>>> import numpy as np
>>> np.set_printoptions(precision=4, suppress=True, linewidth=200, sign=" ")
>>> A = np.array([[-1, -1, 0, -1, -1, 1, 1, 1, -1, -1, -2, 1],
...     [0, -1, 2, -2, 2, -1, 2, 1, 0, 2, -2, 1],
...     [-1, -2, 2, 2, 1, 2, -2, 2, -1, -1, -1, -1],
...     [0, -2, 1, 2, 2, 2, 0, -2, -1, -2, -2, 2],
...     [-1, 2, 2, 1, 1, -1, 2, 0, -2, 0, -1, -1],
...     [-1, -1, 0, 2, -1, 0, -1, 2, 1, 0, -2, 2]])
>>> A[2] = A[0]
>>> A
array([[-1, -1,  0, -1, -1,  1,  1,  1, -1, -1, -2,  1],
       [ 0, -1,  2, -2,  2, -1,  2,  1,  0,  2, -2,  1],
       [-1, -1,  0, -1, -1,  1,  1,  1, -1, -1, -2,  1],
       [ 0, -2,  1,  2,  2,  2,  0, -2, -1, -2, -2,  2],
       [-1,  2,  2,  1,  1, -1,  2,  0, -2,  0, -1, -1],
       [-1, -1,  0,  2, -1,  0, -1,  2,  1,  0, -2,  2]])
>>> # rows 0 and 2 are equal
>>> round(np.linalg.norm(A, "nuc"), 4)
np.float64(24.9532)
>>> np.linalg.norm(A, axis=0)
array([ 2.    ,  3.4641,  3.    ,  3.873 ,  3.4641,  2.8284,  3.3166,  3.3166,  2.8284,  3.1623,  4.5826,  3.4641])
>>> np.linalg.norm(A, axis=1).argmax()
np.int64(3)
>>> round(np.linalg.norm(A) ** 2 / np.linalg.norm(A, 2) ** 2, 4)
np.float64(2.6943)
>>> rk = np.linalg.matrix_rank(A)
>>> rk
np.int64(5)
>>> N = np.linalg.svd(A)[2][rk:].T
>>> [int(np.linalg.matrix_rank(A[:i])) for i in range(1, len(A) + 1)]
[1, 2, 2, 3, 4, 5]
>>> np.allclose(A @ N, 0)
True
>>> [int(np.linalg.matrix_rank(np.delete(A, i, axis=0))) for i in range(6)]
[5, 4, 5, 4, 4, 4]
>>> left, sv, Vh = np.linalg.svd(A)
>>> V = Vh[:(sv > 1e-8).sum()]
>>> rng = np.random.default_rng(299705)
>>> vec = A[1] + 2 * A[4] + rng.integers(2) * np.eye(12)[11]
>>> vec
array([-2.,  3.,  6.,  0.,  4., -3.,  6.,  1., -4.,  2., -4.,  0.])
>>> np.linalg.matrix_rank(np.vstack([A, vec]))
np.int64(6)
>>> np.argsort(-np.linalg.norm(A, axis=0).round(6), kind="stable")[:3]
array([ 10,   3,   1])
>>> cent = np.array([[1, -1, 0, 2, -1, 0, 2, -2, -1, -1],
...     [2, -2, 2, 1, 0, 0, 1, 0, 0, -2],
...     [-1, 0, 2, 1, -2, -1, 1, -1, 0, 2],
...     [0, 2, 1, -1, 0, -1, 2, -1, -1, -1]])
>>> K = rng.normal(size=(27, 4)) @ cent + np.array([0, 1, 2, 3, 0, 2, 3, 3, 0, 3])
>>> K
array([[ 1.7004,  2.8129,  7.6612,  4.1639, -2.5272, -1.047 , 10.7242, -1.6604, -2.9935, -0.0269],
       [-0.9793,  2.4267,  0.5736,  1.7079,  0.724 ,  2.1567,  1.9986,  3.5903,  0.1199,  3.6288],
       [ 0.2673,  0.6173,  5.2643,  3.0589, -0.8609,  0.9898,  3.9538,  3.1156,  0.2646,  3.1463],
       [ 1.2459, -1.8618,  2.3336,  5.5997, -0.9952,  2.565 ,  3.4189,  2.2225,  0.0557,  2.6429],
       [ 0.96  ,  1.0682,  5.5451,  3.5479, -1.1749,  0.6006,  5.9755,  1.6114, -0.8038,  1.821 ],
       [ 3.686 , -2.4762,  2.44  ,  4.0505,  1.6774,  3.2665,  2.9938,  3.9643,  0.2011, -1.248 ],
       [-2.9852,  5.3747, -3.2256,  1.8568,  0.0204,  2.1113,  3.1351,  1.0025, -1.4804,  5.0218],
       [ 2.1487,  2.7049, -1.1081,  0.2613,  3.9586,  3.112 ,  3.003 ,  3.9258, -1.007 , -2.0884],
       [ 0.3391, -0.5872,  4.9057,  3.9353, -1.1457,  1.4414,  3.2457,  3.3038,  0.661 ,  3.6792],
       [-0.133 ,  2.8004,  2.0466,  2.2633,  0.0655,  1.3625,  4.5681,  1.9701, -0.9645,  2.2339],
       [-3.5022,  2.0949,  3.3914,  4.5195, -3.7701,  0.5126,  3.5997,  1.1487,  0.1247,  8.6029],
       [-6.2007,  3.9516, -4.4169, -2.9485,  3.4853,  4.191 , -8.3886, 10.6511,  4.5434, 10.6365],
       [-1.0199, -0.6286,  0.0595,  6.2755, -2.295 ,  2.5882,  3.0387,  0.9609, -0.2348,  5.5895],
       [ 0.6615,  1.5489,  5.1127,  2.8134, -0.668 ,  0.7092,  5.3146,  2.2015, -0.5876,  1.9618],
       [ 2.7799,  0.6093,  0.9468,  3.3863,  1.4408,  2.5695,  5.206 ,  1.7468, -1.5179, -1.5625],
       [-2.1885,  4.9171, -3.0599, -0.5306,  2.5789,  2.8579,  0.3401,  4.4232, -0.0076,  3.7501],
       [-1.6859,  1.0786, -2.9646,  5.2644, -1.2353,  3.1417,  2.5154,  0.7695, -0.7698,  5.3769],
       [-3.3543,  3.672 , -0.5613, -0.577 ,  1.6092,  2.4707, -1.7301,  6.3436,  1.8208,  6.6523],
       [-0.6502, -1.3571, -0.4247,  4.0962,  0.1591,  3.6209, -0.532 ,  4.6265,  1.5455,  5.1148],
       [ 3.7092,  1.0581,  1.9786,  1.8116,  2.8168,  2.4157,  5.1632,  2.9176, -1.3662, -3.3593],
       [ 3.1683, -0.0855,  2.7943,  1.7271,  2.6907,  2.6239,  3.186 ,  4.5646, -0.016 , -1.7648],
       [-2.4747,  2.5472, -1.234 , -0.0325,  2.0824,  3.1123, -2.0723,  6.5477,  1.8976,  5.7223],
       [-4.4467,  7.3762,  0.7911, -2.3811,  1.2024,  0.7433,  0.8052,  4.9267,  0.5297,  6.5792],
       [-2.2706,  5.4929,  3.0237, -1.3186,  1.1249,  0.6002,  2.3035,  4.6196,  0.3023,  4.2556],
       [ 0.192 ,  0.6718,  2.6387,  3.1146, -0.1211,  1.8947,  3.0837,  3.1149,  0.1204,  2.9338],
       [ 0.8534,  0.7123,  4.2139,  4.9334, -1.9196,  0.8997,  6.5994,  0.2403, -1.3851,  2.1362],
       [-2.65  ,  0.4386,  0.0382,  1.8335,  0.5395,  3.1272, -2.505 ,  6.4821,  2.6236,  7.4151]])
>>> # null space of dimension 5
>>> np.unique(K.round(6), axis=0).shape
(27, 10)
>>> np.round(np.trace(np.linalg.pinv(K) @ K), 4)
np.float64(5.0)
>>> np.linalg.lstsq(K[:-1].T, K[-1])[2]
np.int32(5)
